% python3 -q
>>> import numpy as np
>>> np.set_printoptions(suppress=True, linewidth=160)
>>> mat = np.loadtxt("out13.csv", delimiter=",")
>>> mat
array([[-1.,  0.,  0.,  0.,  0.,  0.,  0.,  0.,  0.,  0.,  0.,  0.,  0.,  0.,  0.],
       [-2.,  0.,  0.,  0.,  0.,  0.,  0.,  0.,  0.,  0.,  0.,  0.,  0.,  0.,  0.],
       [ 2., -1.,  2.,  0.,  0.,  0.,  0.,  0.,  0.,  0.,  0.,  0.,  0.,  0.,  0.],
       [-1., -1.,  1.,  2.,  0.,  0.,  0.,  0.,  0.,  0.,  0.,  0.,  0.,  0.,  0.],
       [ 0.,  2.,  1., -1.,  2.,  0.,  0.,  0.,  0.,  0.,  0.,  0.,  0.,  0.,  0.],
       [-2.,  2., -2.,  2., -1.,  0.,  0.,  0.,  0.,  0.,  0.,  0.,  0.,  0.,  0.],
       [-1.,  1.,  2.,  2.,  2.,  2., -1.,  0.,  0.,  0.,  0.,  0.,  0.,  0.,  0.],
       [ 0., -2., -1.,  2., -1.,  0., -1., -1.,  0.,  0.,  0.,  0.,  0.,  0.,  0.],
       [ 0.,  2.,  1.,  2.,  2., -2., -1.,  2.,  2.,  0.,  0.,  0.,  0.,  0.,  0.],
       [-1., -2.,  1., -2.,  0., -2., -2.,  0.,  0.,  2.,  0.,  0.,  0.,  0.,  0.],
       [ 2.,  0.,  1., -1., -1.,  1., -1.,  1.,  2.,  2.,  1.,  0.,  0.,  0.,  0.],
       [-1.,  2.,  0., -2., -2., -1.,  1.,  0., -1.,  1.,  1.,  0.,  0.,  0.,  0.],
       [-2.,  1.,  2., -1.,  2., -2.,  2.,  2.,  2., -2.,  2.,  0., -1.,  0.,  0.],
       [ 1., -2.,  0.,  0.,  0., -2., -1., -2., -2., -2.,  1.,  1.,  0., -1.,  0.],
       [ 0.,  2.,  1., -1.,  0.,  1., -2.,  2.,  1.,  0.,  1.,  2.,  2.,  2.,  1.]])
>>> # triangular: eigenvalues sit on the diagonal
>>> round(float(np.abs(np.linalg.eigvals(mat)).max()), 2)
2.0
>>> K = np.loadtxt("x.csv", delimiter=",")
>>> K
array([[-1.,  0.,  0.,  0.,  0.,  0.,  0.,  0.,  0.],
       [ 0., -2.,  0.,  0.,  0.,  0.,  0.,  0.,  0.],
       [ 0.,  0., -1.,  0.,  0.,  0.,  0.,  0.,  0.],
       [ 0.,  0.,  0., -2.,  0.,  0.,  0.,  0.,  0.],
       [ 0.,  0.,  0.,  0.,  2.,  0.,  0.,  0.,  0.],
       [ 0.,  0.,  0.,  0.,  0., -2.,  0.,  0.,  0.],
       [ 0.,  0.,  0.,  0.,  0.,  0.,  3.,  0.,  0.],
       [ 0.,  0.,  0.,  0.,  0.,  0.,  0.,  3.,  0.],
       [ 0.,  0.,  0.,  0.,  0.,  0.,  0.,  0.,  2.]])
>>> # triangular: eigenvalues sit on the diagonal
>>> np.all(np.linalg.eigvalsh(K) > 0)
np.False_
>>> [round(float(np.linalg.det(K[:i, :i])), 2) + 0 for i in range(1, 10)]
[-1.0, 2.0, -2.0, 4.0, 8.0, -16.0, -48.0, -144.0, -288.0]
>>> A2 = np.array([[1], [0], [2], [1], [-1], [1], [-2], [-1]])
>>> F = np.block([[np.zeros((8, 8)), A2], [A2.T, np.zeros((1, 1))]])
>>> F
array([[ 0.,  0.,  0.,  0.,  0.,  0.,  0.,  0.,  1.],
       [ 0.,  0.,  0.,  0.,  0.,  0.,  0.,  0.,  0.],
       [ 0.,  0.,  0.,  0.,  0.,  0.,  0.,  0.,  2.],
       [ 0.,  0.,  0.,  0.,  0.,  0.,  0.,  0.,  1.],
       [ 0.,  0.,  0.,  0.,  0.,  0.,  0.,  0., -1.],
       [ 0.,  0.,  0.,  0.,  0.,  0.,  0.,  0.,  1.],
       [ 0.,  0.,  0.,  0.,  0.,  0.,  0.,  0., -2.],
       [ 0.,  0.,  0.,  0.,  0.,  0.,  0.,  0., -1.],
       [ 1.,  0.,  2.,  1., -1.,  1., -2., -1.,  0.]])
>>> np.round(np.trace(np.linalg.pinv(F) @ F), 2)
np.float64(2.0)
>>> np.linalg.lstsq(F[:-1].T, F[-1])[2]
np.int32(1)
>>> np.abs(np.diag(np.linalg.qr(F)[1])) > 1e-9
array([ True, False, False, False, False, False, False, False,  True])
>>> np.round(F @ np.linalg.pinv(F) @ F, 2)
array([[ 0.,  0.,  0.,  0.,  0.,  0.,  0.,  0.,  1.],
       [ 0.,  0.,  0.,  0.,  0.,  0.,  0.,  0.,  0.],
       [ 0.,  0.,  0.,  0.,  0.,  0.,  0.,  0.,  2.],
       [ 0.,  0.,  0.,  0.,  0.,  0.,  0.,  0.,  1.],
       [ 0.,  0.,  0.,  0.,  0.,  0.,  0.,  0., -1.],
       [ 0.,  0.,  0.,  0.,  0.,  0.,  0.,  0.,  1.],
       [ 0.,  0.,  0.,  0.,  0.,  0.,  0.,  0., -2.],
       [ 0.,  0.,  0.,  0.,  0.,  0.,  0.,  0., -1.],
       [ 1.,  0.,  2.,  1., -1.,  1., -2., -1.,  0.]])
